In [1]: import numpy as np

In [2]: np.set_printoptions(precision=2, suppress=True, linewidth=200)

In [3]: cent = np.array([[0, 4, 3, 4, 5], [4, 2, 0, 2, 3], [0, 1, 1, 3, 1]])

In [4]: E = np.repeat(cent, 21 // 3, axis=0)

In [5]: rng = np.random.default_rng(30546)

In [6]: E = E + 0.02 * rng.normal(size=E.shape)

In [7]: print(E.round(2) + 0)
[[-0.01  3.99  2.97  3.98  5.01]
 [ 0.03  4.02  2.99  4.    5.02]
 [-0.04  3.98  3.01  4.    4.99]
 [ 0.01  3.96  3.02  4.    4.99]
 [ 0.    4.02  3.    4.02  4.96]
 [ 0.    3.96  2.99  4.    5.01]
 [-0.02  4.05  2.97  4.    4.97]
 [ 3.99  1.98 -0.01  1.98  2.99]
 [ 4.    2.   -0.04  1.97  3.  ]
 [ 4.    2.02 -0.01  2.03  2.98]
 [ 3.97  2.03  0.01  2.    2.98]
 [ 4.    2.01 -0.01  2.02  3.01]
 [ 4.01  2.03  0.05  1.98  3.01]
 [ 3.97  1.99 -0.02  2.    2.99]
 [ 0.    1.    1.    3.02  1.01]
 [-0.01  1.    1.01  2.99  0.96]
 [ 0.04  1.03  0.99  3.03  1.  ]
 [ 0.03  0.99  1.01  3.    1.04]
 [ 0.    1.01  1.01  3.02  1.  ]
 [-0.01  0.99  1.01  3.    1.02]
 [ 0.    0.98  1.01  3.03  0.98]]

In [8]: d = np.linalg.norm(E[:, None] - E[None], axis=-1)

In [9]: print(d.mean(axis=1).argmax())
6

In [10]: print(d[5].round(6).argsort(kind="stable")[:4])
[5 3 0 2]

In [11]: print((d + 1e9 * np.eye(21)).round(6).argmin(axis=1))
[ 5  0  0  5  6  3  4 13  7 11 13  9 10  7 18 20 18 19 14 14 18]

In [12]: print(d[5])
[0.04 0.06 0.06 0.04 0.08 0.   0.1  6.09 6.1  6.06 6.04 6.06 6.04 6.07 5.45 5.49 5.44 5.44 5.45 5.45 5.48]

In [13]: print(np.unravel_index(d.round(6).argmax(), d.shape))
(np.int64(2), np.int64(8))

In [14]: print(d.shape)
(21, 21)

In [15]: proj = E @ np.linalg.solve(E.T @ E, E.T)

In [16]: print(round(float(np.trace(proj)), 2))
5.0

In [17]: print(proj @ E[:, 2])
[ 2.97  2.99  3.01  3.02  3.    2.99  2.97 -0.01 -0.04 -0.01  0.01 -0.01  0.05 -0.02  1.    1.01  0.99  1.01  1.01  1.01  1.01]

In [18]: cent = E[[8, 3]].astype(float)

In [19]: for _ in range(3):
    ...:     z = np.linalg.norm(E[:, None] - cent, axis=-1).argmin(axis=1)
    ...:     cent = np.array([E[z == j].mean(axis=0) for j in range(2)])
    ...: 

In [20]: print(z)
[1 1 1 1 1 1 1 0 0 0 0 0 0 0 0 0 0 0 0 0 0]

In [21]: print(cent.round(2) + 0)
[[2.   1.5  0.5  2.51 2.  ]
 [0.   4.   2.99 4.   4.99]]

In [22]: print(np.abs(cent[1] - cent[0]).argmax())
4

In [23]: print(np.bincount(z))
[14  7]

In [24]: out = np.c_[E[:, :2] @ np.array([[2, 1], [0, 1]]), np.array([0, -2, -1, -1, 1, 1, 1, 0, 0, 0, -2, 2, -2, 1, -1, -2, 2, 2, 0, -2, 2])]

In [25]: print(out.round(2) + 0)
[[-0.03  3.98  0.  ]
 [ 0.05  4.05 -2.  ]
 [-0.08  3.94 -1.  ]
 [ 0.02  3.98 -1.  ]
 [ 0.    4.02  1.  ]
 [-0.01  3.96  1.  ]
 [-0.04  4.03  1.  ]
 [ 7.99  5.97  0.  ]
 [ 8.    6.    0.  ]
 [ 7.99  6.02  0.  ]
 [ 7.93  6.   -2.  ]
 [ 8.01  6.02  2.  ]
 [ 8.01  6.04 -2.  ]
 [ 7.94  5.96  1.  ]
 [-0.01  1.   -1.  ]
 [-0.02  0.99 -2.  ]
 [ 0.08  1.07  2.  ]
 [ 0.05  1.02  2.  ]
 [ 0.01  1.01  0.  ]
 [-0.02  0.98 -2.  ]
 [ 0.    0.98  2.  ]]

In [26]: print(np.linalg.matrix_rank(out))
3

In [27]: print(np.round(np.linalg.lstsq(E, out[:, 0])[0], 2) + 0)
[2. 0. 0. 0. 0.]

In [28]: print(np.linalg.norm(np.linalg.qr(E)[0].T @ out, axis=0) ** 2 / ((out ** 2).sum(axis=0) + 1e-12))
[1.   1.   0.13]

In [29]: print(np.round(np.linalg.norm(out - E @ np.linalg.lstsq(E, out)[0], axis=0), 2) + 0)
[0.   0.   6.13]

In [30]: W0 = np.load("sample13.npy")

In [31]: print(W0)
[[-0.25  0.27 -0.93]
 [-0.8  -0.6   0.04]
 [-0.55  0.75  0.36]]

In [32]: proj = np.triu(np.array([[-3, 3, -3], [-3, 0, 1], [1, 0, 3]]), 1) + np.eye(3)

In [33]: out = proj @ W0 @ np.linalg.inv(proj)

In [34]: print(out)
[[-1.   -0.8  -4.09]
 [-1.35  4.19 -7.83]
 [-0.55  2.4  -3.68]]

In [35]: print(np.round(np.trace(out), 2), round(np.trace(W0), 2))
-0.49 -0.49

In [36]: print(np.linalg.matrix_rank(out))
3

In [37]: print(np.poly(out))
[ 1.    0.49 -0.49 -1.  ]

In [38]: x = np.array([5, 1, 8])

In [39]: target = W0 @ x

In [40]: coef, lr = np.zeros(3), 1 / np.linalg.norm(W0, 2) ** 2

In [41]: for i in range(60):
    ...:     coef -= lr * W0.T @ (W0 @ coef - target)
    ...:     if i % 10 == 0: print(i, round(np.linalg.norm(W0 @ coef - target), 2))
    ...: 
0 0.0
10 0.0
20 0.0
30 0.0
40 0.0
50 0.0

In [42]: print(coef)
[5. 1. 8.]

In [43]: print(np.round(np.linalg.cond(W0), 2))
1.0

In [44]: x = np.array([-1, 3, 3])

In [45]: print(np.linalg.inv(W0))
[[-0.25 -0.8  -0.55]
 [ 0.27 -0.6   0.75]
 [-0.93  0.04  0.36]]

In [46]: print(np.sort(np.abs(np.degrees(np.angle(np.linalg.eigvals(W0))))))
[  0.   138.01 138.01]

In [47]: print([p for p in range(1, 25) if np.allclose(np.linalg.matrix_power(W0, p), np.eye(3))])
[]

In [48]: print(np.round(np.linalg.det(W0), 2))
1.0

In [49]: q = W0.astype(float).copy()

In [50]: for j in range(3):
    ...:     q[:, j] -= q[:, :j] @ (q[:, :j].T @ q[:, j])
    ...:     q[:, j] /= np.linalg.norm(q[:, j])
    ...: 

In [51]: print(np.round(q.T @ W0, 2) + 0)
[[1. 0. 0.]
 [0. 1. 0.]
 [0. 0. 1.]]

In [52]: print(np.round(q.T @ q, 2) + 0)
[[1. 0. 0.]
 [0. 1. 0.]
 [0. 0. 1.]]

In [53]: K = np.array([[0, 1, -2, 0], [0, 0, -1, -2], [0, 2, 2, 0]])

In [54]: print(K)
[[ 0  1 -2  0]
 [ 0  0 -1 -2]
 [ 0  2  2  0]]

In [55]: out = K + rng.integers(-2, 3, (3, 1)) @ rng.integers(-2, 3, (1, 4))

In [56]: print(out)
[[-2  1 -4 -1]
 [ 4  0  3  0]
 [-4  2 -2 -2]]

In [57]: print(out - K)
[[-2  0 -2 -1]
 [ 4  0  4  2]
 [-4  0 -4 -2]]

In [58]: print(np.abs(out - K).sum(axis=1))
[ 5 10 10]

In [59]: print(np.round(np.linalg.svd(out - K, compute_uv=False), 2) + 0)
[9. 0. 0.]

In [60]: print(np.linalg.matrix_rank(out - K, tol=1e-8))
1

In [61]: data = np.loadtxt("test14.csv", delimiter=",")

In [62]: print(data)
[[ -0.72   0.2    3.56  -1.     4.92   1.92]
 [ -1.55  -1.89   1.89  -1.     3.67   0.67]
 [ -6.27 -13.67  -7.54  -1.    -3.4   -6.4 ]
 [ -3.35  -6.36  -1.69  -1.     0.98  -2.02]
 [ -1.77  -2.43   1.46  -1.     3.34   0.34]
 [ -2.33  -3.83   0.34  -1.     2.5   -0.5 ]
 [ -6.42 -14.04  -7.83  -1.    -3.62  -6.62]
 [  0.44   3.11   5.89  -1.     6.67   3.67]
 [  1.61   6.02   8.21  -1.     8.41   5.41]
 [ -2.14  -3.34   0.73  -1.     2.8   -0.2 ]
 [ -2.65  -4.62  -0.29  -1.     2.03  -0.97]
 [ -0.25   1.37   4.5   -1.     5.62   2.62]
 [ -0.04   1.91   4.92  -1.     5.94   2.94]
 [ -3.34  -6.35  -1.68  -1.     0.99  -2.01]
 [ -3.83  -7.58  -2.66  -1.     0.25  -2.75]
 [ -0.38   1.06   4.25  -1.     5.44   2.44]
 [ -4.33  -8.82  -3.66  -1.    -0.49  -3.49]
 [ -0.87  -0.17   3.26  -1.     4.7    1.7 ]
 [ -6.32 -13.8   -7.64  -1.    -3.48  -6.48]
 [ -1.27  -1.17   2.47  -1.     4.1    1.1 ]
 [  1.43   5.57   7.85  -1.     8.14   5.14]
 [  2.51   8.27  10.01  -1.     9.76   6.76]
 [ -2.33  -3.83   0.34  -1.     2.5   -0.5 ]
 [ -2.2   -3.51   0.59  -1.     2.69  -0.31]
 [ -1.66  -2.15   1.68  -1.     3.51   0.51]
 [ -1.36  -1.41   2.27  -1.     3.96   0.96]
 [ -0.03   1.93   4.94  -1.     5.96   2.96]
 [ -3.73  -7.32  -2.46  -1.     0.41  -2.59]]

In [63]: G = data.T @ data

In [64]: print(np.linalg.matrix_rank(G))
2

In [65]: print(np.allclose(G, G.T))
True

In [66]: def softmax(z):
    ...:     e = np.exp(z - z.max(axis=-1, keepdims=True))
    ...:     return e / e.sum(axis=-1, keepdims=True)
    ...: 

In [67]: print(np.round(softmax(10 * K[0]), 2) + 0)
[0. 1. 0. 0.]

In [68]: print(softmax(K[0]))
[0.21 0.56 0.03 0.21]

In [69]: print(softmax(K).sum(axis=1))
[1. 1. 1.]

In [70]: S = K @ K.T / np.sqrt(4)

In [71]: print(softmax(S)[0] @ K)
[ 0.    0.85 -1.73 -0.36]

In [72]: print(softmax(S).round(6).argmax(axis=1))
[0 1 2]

In [73]: print(softmax(S))
[[0.8  0.18 0.02]
 [0.18 0.8  0.02]
 [0.01 0.01 0.99]]

In [74]: U, sigma, Vt = np.linalg.svd(data)

In [75]: print(np.argmax(sigma[:-1] / (sigma[1:] + 1e-6)) + 1)
2

In [76]: out = U[:, :2] @ np.diag(sigma[:2]) @ Vt[:2]

In [77]: print(np.linalg.matrix_rank(data, rtol=0.05))
2

In [78]: print(np.round(np.linalg.norm(data - out) / np.linalg.norm(data), 2))
0.0

In [79]: print(np.round(np.linalg.norm(data - out, 2), 2), round(sigma[2], 2))
0.0 0.0

In [80]: print(np.argsort(-np.linalg.norm(data, axis=0).round(6), kind="stable")[:3])
[1 2 4]

In [81]: mat = np.loadtxt("case15.csv", delimiter=",")

In [82]: print(mat)
[[  0.2   0.8   0.    0.2   1.1  -0.4]
 [ -0.1   1.5  -1.2  -0.7  -1.5  -1. ]
 [  0.5  -0.8   0.2   0.6  -1.    0.3]
 [  1.    0.8  -1.3  -0.4   0.8   0. ]
 [  0.6  -0.8   1.5   0.6  -1.8  -1.2]
 [ -0.9  -1.3   2.3  -0.4   2.   -0.6]
 [  0.4  -1.4   1.7  -0.4  -0.5  -1.2]
 [  0.3   2.5   0.6  -0.2   0.9   0.3]
 [  0.8   0.9   0.2   1.4   0.8   0.7]
 [  0.1   1.4  -0.1   0.1   0.2  -1.9]
 [  1.1   0.5   1.1   1.    0.6   1.6]
 [ -2.5  -0.9  -1.2   1.2   1.3  -0.4]
 [  0.2  -0.8  -0.3  -0.1   1.2  -0.6]
 [ -0.3  -1.   -0.8   1.7   0.8  -0.7]
 [  3.    9.  -25.    1.    4.    1. ]
 [ -0.5  -1.8   0.   -0.6  -1.6   1.8]
 [  1.    0.9   2.1   0.2  -0.4  -1.6]
 [ -1.1  -1.2   2.3   0.6   0.7   0.2]
 [  1.5   0.5  -0.2   1.6   0.6   1.3]
 [  0.5  -0.5   0.6  -0.7   1.5   2.6]]

In [83]: z = mat[:, 2] > np.median(mat[:, 2])

In [84]: f = mat[z].mean(axis=0) - mat[~z].mean(axis=0)

In [85]: print((((mat - mat.mean(axis=0)) @ f > 0) == z).mean())
0.7

In [86]: print(z.astype(int))
[0 0 1 0 1 1 1 1 1 0 1 0 0 0 0 0 1 1 0 1]

In [87]: Xc = mat - mat.mean(axis=0)

In [88]: vecs = np.linalg.svd(Xc)[2][:1]

In [89]: out = Xc - Xc @ vecs.T @ vecs

In [90]: print(np.round(np.diag(vecs.T @ vecs), 2) + 0)
[0.01 0.11 0.85 0.   0.02 0.  ]

In [91]: print(np.cov(Xc @ vecs.T, rowvar=False))
39.03243129340712

In [92]: print(np.linalg.norm(out, axis=1).round(6).argmax())
15

In [93]: G = np.cov(E, rowvar=False)

In [94]: print(np.argsort(-E.std(axis=0).round(6), kind="stable"))
[0 4 1 2 3]

In [95]: print(np.argwhere(np.triu(np.abs(np.corrcoef(E.T)) > 0.8, 1)))
[[0 3]
 [1 4]
 [2 3]]

In [96]: print(G)
[[ 3.72 -0.46 -1.87 -1.41 -0.01]
 [-0.46  1.63  1.27  0.69  2.1 ]
 [-1.87  1.27  1.63  1.05  1.39]
 [-1.41  0.69  1.05  0.7   0.69]
 [-0.01  2.1   1.39  0.69  2.79]]

In [97]: print(E.std(axis=0))
[1.88 1.25 1.25 0.82 1.63]

In [98]: print(G.shape)
(5, 5)

In [99]: print(np.round(np.linalg.eigvalsh(G)[::-1], 2) + 0)
[6.65 3.82 0.   0.   0.  ]

In [100]: print(np.round(np.corrcoef(E.T), 2) + 0)
[[ 1.   -0.19 -0.76 -0.87  0.  ]
 [-0.19  1.    0.78  0.64  0.98]
 [-0.76  0.78  1.    0.98  0.65]
 [-0.87  0.64  0.98  1.    0.49]
 [ 0.    0.98  0.65  0.49  1.  ]]

In [101]: out = np.array([[2, -1, -2, -1, -2],
     ...:     [0, 1, 1, -1, 1],
     ...:     [2, -2, 1, 2, -2],
     ...:     [1, 2, 2, -1, -2],
     ...:     [-2, 1, 0, 2, -1]])

In [102]: cent = np.array([[2]])

In [103]: feats = np.block([[out, np.zeros((5, 1))], [np.zeros((1, 5)), cent]])

In [104]: print(feats)
[[ 2. -1. -2. -1. -2.  0.]
 [ 0.  1.  1. -1.  1.  0.]
 [ 2. -2.  1.  2. -2.  0.]
 [ 1.  2.  2. -1. -2.  0.]
 [-2.  1.  0.  2. -1.  0.]
 [ 0.  0.  0.  0.  0.  2.]]

In [105]: # 2 blocks once reordered

In [106]: print((np.linalg.matrix_power((feats != 0) + (feats.T != 0) + np.eye(6), 6) > 0).astype(int))
[[1 1 1 1 1 0]
 [1 1 1 1 1 0]
 [1 1 1 1 1 0]
 [1 1 1 1 1 0]
 [1 1 1 1 1 0]
 [0 0 0 0 0 1]]

In [107]: print(np.sort(np.linalg.eigvals(feats).real))
[-1.87 -1.87  0.22  2.    2.76  2.76]

In [108]: print(feats @ feats)
[[  3.  -3.  -9.  -8.   3.   0.]
 [ -1.  -2.   0.   4.   0.   0.]
 [ 12.  -4.  -1.  -4. -10.   0.]
 [  9.  -7.   0.  -2.   0.   0.]
 [  0.   6.   9.  -3.   2.   0.]
 [  0.   0.   0.   0.   0.   4.]]

In [109]: print(np.flatnonzero(np.linalg.matrix_power((feats != 0) + (feats.T != 0) + np.eye(6), 6)[1]))
[0 1 2 3 4]

In [110]: X = np.array([[8.62, -11.49, -21.06, -0.64],
     ...:     [-10.14, 8.78, 6.13, 4.0],
     ...:     [18.02, -15.4, -6.11, -7.7],
     ...:     [-5.91, 5.44, 6.55, 1.77]])

In [111]: Xc = (E - E.mean(axis=0)) / E.std(axis=0)

In [112]: print(np.argwhere(np.abs(Xc) > 2))
[]

In [113]: coef = np.linalg.lstsq(np.delete(Xc, 4, axis=1), Xc[:, 4])[0]

In [114]: print(np.abs(coef).argmax())
2

In [115]: print(np.round(1 - np.var(Xc[:, 4] - np.delete(Xc, 4, axis=1) @ coef), 2))
1.0

In [116]: proj = np.triu(np.array([[3, -1, 4, 1], [3, 1, 4, 3], [5, -1, 0, 5], [-5, 5, 1, 4]]), 1) + np.eye(4)

In [117]: out = proj @ X @ np.linalg.inv(proj)

In [118]: print(round(np.linalg.det(out), 2))
23.81

In [119]: print(np.linalg.matrix_rank(out))
4

In [120]: print(proj @ X - X @ proj)
[[ 76.31 -56.32 -12.54  98.12]
 [ 54.35 -55.42   0.65 -72.34]
 [-29.55  45.22  22.27  67.58]
 [  0.    -5.91   1.88 -43.16]]

In [121]: x = np.array([7, 8, 4, -4])

In [122]: target = X @ x

In [123]: coef, lr = np.zeros(4), 1 / np.linalg.norm(X, 2) ** 2

In [124]: for i in range(50):
     ...:     coef -= lr * X.T @ (X @ coef - target)
     ...:     if i % 10 == 0: print(i, round(np.linalg.norm(X @ coef - target), 2))
     ...: 
0 78.51
10 19.07
20 7.22
30 5.93
40 5.84

In [125]: print(coef)
[ 1.91  0.05  6.12 -1.97]

In [126]: A = np.load("m.npy")

In [127]: print(A)
[[0 3 1 2 1 0]
 [0 3 1 2 1 0]
 [3 4 4 4 4 1]
 [2 3 2 3 2 3]
 [6 4 7 7 4 1]
 [3 4 5 3 5 3]
 [2 6 4 4 4 5]
 [3 0 3 3 0 0]
 [0 0 0 0 0 0]
 [0 3 1 2 1 0]
 [3 3 4 5 1 0]
 [6 7 9 8 6 3]
 [0 0 0 0 0 0]
 [3 0 3 3 0 0]
 [2 6 3 5 3 3]
 [2 6 3 5 3 3]
 [3 0 3 3 0 0]
 [0 3 2 1 2 2]
 [2 6 5 6 4 8]
 [3 1 4 4 3 4]
 [3 1 3 2 3 1]
 [0 3 2 1 2 2]
 [3 3 5 4 2 2]
 [5 3 5 6 2 3]
 [0 3 2 1 2 2]
 [2 6 4 4 4 5]
 [0 6 3 3 3 2]
 [0 3 2 1 2 2]
 [0 3 2 4 1 3]
 [3 0 3 3 0 0]
 [0 6 3 3 3 2]]

In [128]: Xc = A - A.mean(axis=0)

In [129]: U, sigma, Vt = np.linalg.svd(Xc, full_matrices=False)

In [130]: print(np.linalg.matrix_rank(Xc))
6

In [131]: print(np.round(np.abs(Vt[-1]), 2) + 0)
[0.56 0.43 0.   0.52 0.47 0.13]

In [132]: print(np.abs(Vt[0]).argmax())
3

In [133]: print(round((sigma ** 2).sum() ** 2 / (sigma ** 4).sum(), 2))
2.15

In [134]: print(np.searchsorted(np.cumsum(sigma ** 2) / (sigma ** 2).sum(), 0.9) + 1)
3

In [135]: print(np.abs(U[:, 0]).argmax())
11

In [136]: print(np.round(sigma ** 2 / (sigma ** 2).sum(), 2) + 0)
[0.63 0.24 0.07 0.04 0.01 0.  ]

In [137]: print(np.round(Xc.mean(axis=0), 2) + 0)
[0. 0. 0. 0. 0. 0.]

In [138]: out = np.c_[A[:, :1] @ np.array([[4]]), np.array([3, 2, 0, 2, 0, 0, 0, 3, 1, 0, 0, 3, 1, 2, 2, 1, 0, 1, 0, 1, 0, 2, 3, 0, 2, 1, 1, 2, 2, 0, 1])]

In [139]: print(out)
[[ 0  3]
 [ 0  2]
 [12  0]
 [ 8  2]
 [24  0]
 [12  0]
 [ 8  0]
 [12  3]
 [ 0  1]
 [ 0  0]
 [12  0]
 [24  3]
 [ 0  1]
 [12  2]
 [ 8  2]
 [ 8  1]
 [12  0]
 [ 0  1]
 [ 8  0]
 [12  1]
 [12  0]
 [ 0  2]
 [12  3]
 [20  0]
 [ 0  2]
 [ 8  1]
 [ 0  1]
 [ 0  2]
 [ 0  2]
 [12  0]
 [ 0  1]]

In [140]: print(np.round(np.linalg.norm(out - A @ np.linalg.lstsq(A, out)[0], axis=0), 2) + 0)
[0.   6.17]

In [141]: print(np.linalg.norm(np.linalg.qr(A)[0].T @ out, axis=0) ** 2 / ((out ** 2).sum(axis=0) + 1e-12))
[1.  0.5]

In [142]: print(np.round(np.linalg.lstsq(A, out[:, 0])[0], 2) + 0)
[4. 0. 0. 0. 0. 0.]
